$ ipython --no-banner

In [1]: import numpy as np

In [2]: import numpy.linalg as la

In [3]: np.set_printoptions(precision=2, suppress=True, linewidth=100)

In [4]: rng = np.random.default_rng(58)

In [5]: mat = rng.normal(size=(32, 4)) + 20 * np.array([-3, 2, -9, 1])

In [6]: mat
Out[6]: 
array([[ -60.58,   40.09, -182.11,   18.6 ],
       [ -60.76,   39.78, -179.26,   20.11],
       [ -60.43,   39.68, -180.22,   19.69],
       [ -60.79,   39.27, -180.06,   19.72],
       [ -60.98,   40.17, -179.72,   19.38],
       [ -60.4 ,   40.06, -178.84,   18.57],
       [ -60.34,   42.19, -180.56,   18.63],
       [ -59.6 ,   39.93, -179.23,   20.12],
       [ -60.3 ,   40.72, -180.6 ,   19.19],
       [ -61.63,   40.89, -181.61,   19.86],
       [ -58.54,   40.17, -180.68,   21.5 ],
       [ -58.15,   38.84, -181.12,   17.38],
       [ -60.17,   38.94, -178.98,   19.22],
       [ -59.22,   41.44, -180.17,   22.33],
       [ -61.39,   40.74, -181.26,   20.89],
       [ -58.2 ,   39.7 , -179.16,   21.1 ],
       [ -60.58,   40.59, -179.9 ,   20.14],
       [ -59.36,   38.97, -179.91,   19.38],
       [ -60.58,   39.8 , -179.06,   20.22],
       [ -58.91,   39.3 , -178.74,   19.67],
       [ -61.18,   39.42, -179.47,   19.07],
       [ -59.38,   38.7 , -181.5 ,   20.21],
       [ -59.78,   41.09, -180.57,   20.68],
       [ -61.23,   41.46, -179.72,   20.38],
       [ -59.41,   39.43, -180.36,   20.52],
       [ -59.  ,   41.93, -180.95,   18.96],
       [ -59.48,   40.14, -180.  ,   21.85],
       [ -60.53,   38.43, -177.88,   20.31],
       [ -60.37,   38.85, -179.99,   20.88],
       [ -60.09,   41.07, -180.32,   20.67],
       [ -61.03,   41.62, -181.15,   17.56],
       [ -59.84,   39.57, -179.14,   19.35]])

In [7]: C2 = np.cov(mat, rowvar=False)

In [8]: np.corrcoef(mat.T)
Out[8]: 
array([[ 1.  , -0.21,  0.04,  0.16],
       [-0.21,  1.  , -0.39,  0.01],
       [ 0.04, -0.39,  1.  ,  0.16],
       [ 0.16,  0.01,  0.16,  1.  ]])

In [9]: round(np.corrcoef(mat[:, 1], mat[:, 0])[0, 1], 2)
Out[9]: np.float64(-0.21)

In [10]: np.polyfit(mat[:, 1], mat[:, 0], 1)
Out[10]: array([ -0.19, -52.3 ])

In [11]: print(np.argwhere(np.triu(np.abs(np.corrcoef(mat.T)) > 0.8, 1)))
[]

In [12]: print(la.eigvalsh(C2)[::-1])
[1.48 1.19 0.82 0.49]

In [13]: print(mat.std(axis=0))
[0.9  0.98 0.94 1.1 ]

In [14]: print(C2.shape)
(4, 4)

In [15]: left, sv, VT = la.svd(mat)

In [16]: np.argmax(sv[:-1] / (sv[1:] + 1e-6)) + 1
Out[16]: np.int64(1)

In [17]: B = left[:, :1] @ np.diag(sv[:1]) @ VT[:1]

In [18]: la.matrix_rank(mat, rtol=0.05)
Out[18]: np.int64(1)

In [19]: la.matrix_rank(B)
Out[19]: np.int64(1)

In [20]: np.round(np.abs(mat - B).max(), 2)
Out[20]: np.float64(2.49)

In [21]: print(round(float(la.norm(mat - B) / la.norm(mat)), 2))
0.01

In [22]: arr = np.load("a.npy")

In [23]: arr
Out[23]: 
array([[ 0.9 , -1.4 , -0.6 , -0.2 ,  0.3 , -0.3 ,  0.4 ],
       [-1.  ,  0.4 ,  0.3 , -0.9 ,  0.5 ,  2.  ,  0.3 ],
       [ 1.03, -1.36, -0.64, -0.22,  0.31, -0.24,  0.46],
       [-0.9 , -1.6 ,  0.  ,  1.2 , -1.3 , -0.4 ,  1.3 ],
       [-0.1 ,  0.9 , -0.2 , -0.3 , -0.8 ,  0.4 ,  2.6 ]])

In [24]: B = np.array([[1, 0], [3, 1], [2, 3], [1, 3], [0, 1], [3, 2], [0, 0]])

In [25]: print(np.vstack([arr, B.T]).shape)
(7, 7)

In [26]: arr @ B
Out[26]: 
array([[-5.6 , -4.1 ],
       [ 5.9 ,  3.1 ],
       [-5.27, -4.11],
       [-5.7 , -0.1 ],
       [ 3.1 , -0.6 ]])

In [27]: B @ arr
---------------------------------------------------------------------------
ValueError                                Traceback (most recent call last)
Cell In[27], line 1
----> 1 B @ arr

ValueError: matmul: Input operand 1 has a mismatch in its core dimension 0, with gufunc signature (n?,k),(k,m?)->(n?,m?) (size 5 is different from 2)

In [28]: print(arr - arr[0])
[[ 0.    0.    0.    0.    0.    0.    0.  ]
 [-1.9   1.8   0.9  -0.7   0.2   2.3  -0.1 ]
 [ 0.13  0.04 -0.04 -0.02  0.01  0.06  0.06]
 [-1.8  -0.2   0.6   1.4  -1.6  -0.1   0.9 ]
 [-1.    2.3   0.4  -0.1  -1.1   0.7   2.2 ]]

In [29]: np.count_nonzero(arr)
Out[29]: np.int64(34)

In [30]: arr.sum(axis=1)
Out[30]: array([-0.9 ,  1.6 , -0.66, -1.7 ,  2.5 ])

In [31]: la.rank(arr)
---------------------------------------------------------------------------
AttributeError                            Traceback (most recent call last)
Cell In[31], line 1
----> 1 la.rank(arr)

AttributeError: module 'numpy.linalg' has no attribute 'rank'

In [32]: arr[5]
---------------------------------------------------------------------------
IndexError                                Traceback (most recent call last)
Cell In[32], line 1
----> 1 arr[5]

IndexError: index 5 is out of bounds for axis 0 with size 5

In [33]: np.diff(arr, axis=0)
Out[33]: 
array([[-1.9 ,  1.8 ,  0.9 , -0.7 ,  0.2 ,  2.3 , -0.1 ],
       [ 2.03, -1.76, -0.94,  0.68, -0.19, -2.24,  0.16],
       [-1.93, -0.24,  0.64,  1.42, -1.61, -0.16,  0.84],
       [ 0.8 ,  2.5 , -0.2 , -1.5 ,  0.5 ,  0.8 ,  1.3 ]])

In [34]: arr.sum(axis=0)
Out[34]: array([-0.07, -3.06, -1.14, -0.42, -0.99,  1.46,  5.06])

In [35]: print(la.svd(arr, compute_uv=False))
[3.42 3.25 2.2  1.85 0.06]

In [36]: np.unravel_index(np.abs(arr).argmax(), arr.shape)
Out[36]: (np.int64(4), np.int64(6))

In [37]: np.abs(arr).max()
Out[37]: np.float64(2.6)

In [38]: la.matrix_rank(arr)
Out[38]: np.int64(5)
